% python3 -q
>>> import numpy as np
>>> np.set_printoptions(suppress=True, linewidth=200)
>>> def tidy(a):
...     return np.round(a, 1) + 0
... 
>>> J = np.loadtxt("arr.csv", delimiter=",")
>>> J
array([[ 5.,  3.,  5.,  3.],
       [-3., -1., -3., -1.],
       [ 5.,  3.,  5.,  3.],
       [-3., -1., -3., -1.]])
>>> # rows 0 and 2 are equal
>>> print(J.shape)
(4, 4)
>>> print(J.sum(axis=0))
[4. 4. 4. 4.]
>>> f, g = J[3], J[0]
>>> f @ g
np.float64(-36.0)
>>> p = (f @ g) / (f @ f) * f
>>> tidy(np.linalg.norm(f + g) ** 2 + np.linalg.norm(f - g) ** 2)
np.float64(176.0)
>>> print(np.linalg.matrix_rank(np.outer(f, g)))
1
>>> feats = np.load("a.npy")
>>> tidy(feats)
array([[-0.3,  0.1, -0.2, -0.1,  0.7],
       [ 0.1,  0. , -0.2, -0.7,  0.1],
       [-0.3, -0.5, -0.8,  0.3, -0.1],
       [-0.7,  0.3, -0.1, -0.4, -0.3],
       [ 0.2,  0.2, -0.2, -0.1, -0.6],
       [-0.5, -0.4,  0.5,  0.1, -0.2],
       [ 0.2, -0.7,  0.1, -0.5, -0.1]])
>>> tidy(feats[:, 4] @ feats[:, 3])
np.float64(0.0)
>>> E = np.array([[-1, 2, 2, -1, -1, 0],
...     [2, 0, -2, 0, 0, 0],
...     [1, 2, 2, 0, -1, -2],
...     [-1, -2, -1, -1, 1, -2],
...     [2, -1, 2, -2, 2, -1]])
>>> E[:, 4] = 3 * E[:, 1]
>>> E
array([[-1,  2,  2, -1,  6,  0],
       [ 2,  0, -2,  0,  0,  0],
       [ 1,  2,  2,  0,  6, -2],
       [-1, -2, -1, -1, -6, -2],
       [ 2, -1,  2, -2, -3, -1]])
>>> tidy(np.linalg.norm(E, 2))
np.float64(11.6)
>>> E[1] @ E[0]
np.int64(-6)
>>> tidy(np.linalg.norm(E[1] - E[0]))
np.float64(8.1)
>>> tidy(np.linalg.norm(E[1], 1)), tidy(np.linalg.norm(E[1], np.inf))
(np.float64(4.0), np.float64(2.0))
